>>> import numpy as np
>>> np.set_printoptions(precision=4, suppress=True, linewidth=160)
>>> def rnd(a):
...     return np.round(a, 4) + 0
... 
>>> W0 = np.load("a.npy")
>>> W0
array([[4., 1., 1., 1., 1.],
       [1., 4., 1., 1., 1.],
       [1., 1., 4., 1., 1.],
       [1., 1., 1., 4., 1.],
       [1., 1., 1., 1., 4.]])
>>> np.linalg.norm(W0, axis=1).argmax()
np.int64(0)
>>> rnd(np.linalg.norm(W0, axis=1))
array([4.4721, 4.4721, 4.4721, 4.4721, 4.4721])
>>> rnd(np.linalg.norm(W0) ** 2 / np.linalg.norm(W0, 2) ** 2)
np.float64(1.5625)
>>> rnd(np.sort(np.abs(np.linalg.eigvals(W0))))
array([3., 3., 3., 3., 8.])
>>> print(W0 @ W0)
[[20. 11. 11. 11. 11.]
 [11. 20. 11. 11. 11.]
 [11. 11. 20. 11. 11.]
 [11. 11. 11. 20. 11.]
 [11. 11. 11. 11. 20.]]
>>> rnd(np.abs(np.linalg.eigvals(W0)).max())
np.float64(8.0)
>>> r0, r1 = W0[0], W0[1]
>>> r0 @ r1
np.float64(11.0)
>>> p = (r0 @ r1) / (r0 @ r0) * r0
>>> print(rnd(np.linalg.norm(r0 + r1) ** 2 + np.linalg.norm(r0 - r1) ** 2))
80.0
>>> print(np.linalg.matrix_rank(np.outer(r0, r1)))
1
>>> A = np.load("x.npy")
>>> print(rnd(A))
[[ 1.1631 -1.4893  4.1631]
 [-0.6599  3.9797  2.3401]
 [ 0.4162  0.7513  3.4162]
 [ 0.223   1.3309  3.223 ]
 [ 0.4751  0.5746  3.4751]
 [ 1.6089 -2.8266  4.6089]
 [ 0.1994  1.4018  3.1994]
 [-1.7476  7.2428  1.2524]
 [-0.2897  2.8692  2.7103]
 [ 1.2682 -1.8045  4.2682]
 [-0.7698  4.3094  2.2302]
 [-0.5533  3.66    2.4467]
 [-1.8779  7.6338  1.1221]]
>>> left, sig, Vt = np.linalg.svd(A)
>>> rnd(sig)
array([14.5238, 10.7579,  0.    ])
>>> np.argmax(sig[:-1] / (sig[1:] + 1e-6)) + 1
np.int64(2)
>>> out = left[:, :2] @ np.diag(sig[:2]) @ Vt[:2]
>>> print(np.linalg.matrix_rank(A, rtol=0.05))
2
>>> np.linalg.matrix_rank(out)
np.int64(2)
>>> rnd(out)
array([[ 1.1631, -1.4893,  4.1631],
       [-0.6599,  3.9797,  2.3401],
       [ 0.4162,  0.7513,  3.4162],
       [ 0.223 ,  1.3309,  3.223 ],
       [ 0.4751,  0.5746,  3.4751],
       [ 1.6089, -2.8266,  4.6089],
       [ 0.1994,  1.4018,  3.1994],
       [-1.7476,  7.2428,  1.2524],
       [-0.2897,  2.8692,  2.7103],
       [ 1.2682, -1.8045,  4.2682],
       [-0.7698,  4.3094,  2.2302],
       [-0.5533,  3.66  ,  2.4467],
       [-1.8779,  7.6338,  1.1221]])
>>> rnd(np.linalg.norm(A - out) / np.linalg.norm(A))
np.float64(0.0)
>>> r = np.linalg.matrix_rank(out)
>>> r
np.int64(2)
>>> N = np.linalg.svd(out)[2][r:].T
>>> print(np.allclose(out @ N, 0))
True
>>> print(rnd(N[:, 0] / N[np.abs(N[:, 0]).round(6).argmax(), 0]))
[ 1.      0.2727 -0.1818]
>>> np.linalg.matrix_rank(out.T @ out), np.linalg.matrix_rank(out @ out.T)
(np.int64(2), np.int64(2))
>>> [int(np.linalg.matrix_rank(out[:i])) for i in range(1, len(out) + 1)]
[1, 2, 2, 2, 2, 2, 2, 2, 2, 2, 2, 2, 2]
>>> rnd(N @ N.T)
array([[ 0.903 ,  0.2463, -0.1642],
       [ 0.2463,  0.0672, -0.0448],
       [-0.1642, -0.0448,  0.0299]])
>>> [int(np.linalg.matrix_rank(np.delete(out, i, axis=0))) for i in range(13)]
[2, 2, 2, 2, 2, 2, 2, 2, 2, 2, 2, 2, 2]
